$ python3 -q
>>> import numpy as np
>>> np.set_printoptions(suppress=True, linewidth=200)
>>> feats = np.load("m.npy")
>>> feats
array([[-11.19,   4.83, -13.97,  12.05,   7.71],
       [-37.46,   3.93,   2.83,  21.06, -10.11],
       [ 40.1 ,  19.88,   0.86,  25.43, -42.01],
       [-11.43,   2.29, -15.54,  11.83,   7.82],
       [-12.18,   4.08, -12.74,  11.99,   8.31],
       [-12.11,   3.92, -13.75,  12.16,  10.25],
       [-12.04,   3.42, -11.99,  11.4 ,   7.87],
       [-13.85,   6.23, -13.05,  13.37,   8.41],
       [-35.24,   2.58,   3.25,  19.31, -12.08],
       [-13.26,   3.62, -12.88,  10.52,   8.66],
       [-12.91,   5.45, -15.19,  12.72,   8.24],
       [-11.84,   4.73, -13.69,  12.17,   7.84],
       [ 40.5 ,  21.43,   0.71,  25.12, -40.15],
       [ 39.52,  21.19,   2.92,  25.45, -39.75]])
>>> P = feats @ np.linalg.solve(feats.T @ feats, feats.T)
>>> np.round(np.trace(P), 2)
np.float64(5.0)
>>> np.round(np.linalg.eigvalsh(P), 2) + 0
array([0., 0., 0., 0., 0., 0., 0., 0., 0., 1., 1., 1., 1., 1.])
>>> vec = np.array([5, 0, 2, 0, 2])
>>> rhs = feats @ vec
>>> np.round(np.linalg.solve(feats.T @ feats, feats.T @ rhs), 2) + 0
array([5., 0., 2., 0., 2.])
>>> try:
...     np.linalg.solve(feats, rhs)
... except np.linalg.LinAlgError as e:
...     print("failed:", e)
... 
failed: Last 2 dimensions of the array must be square
>>> np.round(np.linalg.lstsq(feats, rhs)[0], 2) + 0
array([5., 0., 2., 0., 2.])
>>> rng = np.random.default_rng(399)
>>> rhs = rhs + 0.1 * rng.normal(size=14)
>>> rhs.round(2)
array([ -68.57, -201.93,  118.12,  -72.64,  -69.56,  -67.67,  -68.33,  -78.49, -193.81,  -74.72,  -78.44,  -70.87,  123.64,  123.87])
>>> coef, *_ = np.linalg.lstsq(feats, rhs)
>>> np.round(np.linalg.norm(rhs - feats @ coef), 2)
np.float64(0.31)
>>> coef.round(2)
array([ 5.  ,  0.01,  2.  , -0.01,  2.  ])
>>> np.round(feats.T @ (rhs - feats @ coef), 2) + 0
array([0., 0., 0., 0., 0.])
>>> C2 = np.cov(feats, rowvar=False)
>>> np.round(feats.std(axis=0), 2)
array([24.7 ,  6.94,  7.63,  5.64, 19.81])
>>> np.round(np.median(feats, axis=0), 2)
array([-12.08,   4.4 , -12.81,  12.44,   7.83])
>>> np.argwhere(np.triu(np.abs(np.corrcoef(feats.T)) > 0.8, 1))
array([[0, 1],
       [1, 3],
       [1, 4],
       [2, 3],
       [2, 4],
       [3, 4]])
>>> np.round(np.polyfit(feats[:, 2], feats[:, 4], 1), 2)
array([ -2.24, -22.89])
>>> np.round(np.linalg.eigvalsh(C2)[::-1], 2)
array([1062.28,  163.46,    1.55,    1.02,    0.2 ])
>>> np.round(np.corrcoef(feats[:, 2], feats[:, 4])[0, 1], 2)
np.float64(-0.86)
>>> C2.shape
(5, 5)
